% python3 -q
>>> import numpy as np
>>> from numpy import linalg as LA
>>> np.set_printoptions(precision=3, suppress=True, linewidth=160)
>>> def rd(a):
...     return np.round(a, 3) + 0
... 
>>> X = np.loadtxt("block15.csv", delimiter=",")
>>> X
array([[-0.243,  0.37 ,  0.217,  4.954,  0.468],
       [ 0.51 , -1.41 , -1.966, -2.779, -3.341],
       [ 1.382, -1.883,  0.014, -0.079, -4.42 ],
       [ 1.1  ,  0.894, -4.258,  0.76 ,  2.07 ],
       [ 3.041, -2.285, -2.558,  0.554,  1.919],
       [-0.658, -2.586,  2.663, -2.622, -1.979],
       [-2.226, -3.953,  1.353,  1.096, -1.179],
       [-2.605, -0.874, -0.494, -3.509, -2.212],
       [-2.047,  1.496, -2.311, -0.52 ,  3.6  ],
       [-3.613, -2.882, -1.654, -0.758, -0.572],
       [ 0.156, -1.168, -2.384,  3.529,  2.34 ],
       [-3.786,  0.183,  3.224,  0.37 , -0.317],
       [-2.305, -2.927,  1.667,  1.728,  2.314],
       [ 0.061, -0.373, -4.292, -0.944, -2.354],
       [-3.754,  1.872, -0.969,  1.433,  2.099],
       [-3.142,  1.614, -0.469,  1.092,  3.333],
       [-0.217, -2.415, -1.701,  3.582, -1.842],
       [ 0.177,  4.075,  1.308,  1.011,  2.373],
       [-1.83 , -0.448,  3.352,  3.171,  0.403],
       [-0.856,  4.73 ,  1.287,  0.483,  0.037],
       [-2.322,  2.942,  2.192, -0.068, -2.479],
       [-1.178, -2.04 ,  4.074, -1.339,  1.03 ],
       [ 1.533, -0.041,  3.525, -2.284, -2.238],
       [ 1.674,  0.74 ,  3.011,  1.575, -3.178],
       [ 1.705,  1.793, -4.075, -1.372, -0.623],
       [-0.845, -3.864, -2.91 ,  0.039,  0.942],
       [-0.75 , -3.185,  2.041,  2.146, -2.349],
       [-2.696,  2.738, -3.154, -0.234, -0.478],
       [-3.807, -1.102,  0.437,  2.8  ,  1.122],
       [ 2.368,  1.272, -3.396, -2.234,  1.119],
       [-4.409, -1.326,  1.654, -0.791, -0.664],
       [-1.996, -3.639, -0.129, -2.378, -1.45 ]])
>>> f = np.array([-1, 5])
>>> rd(np.cross(X[27, :3], X[2, :3]))
array([-5.901, -4.321,  1.293])
>>> rd(np.convolve(X[27], f))
array([  2.696, -16.218,  16.844, -15.536,  -0.692,  -2.39 ])
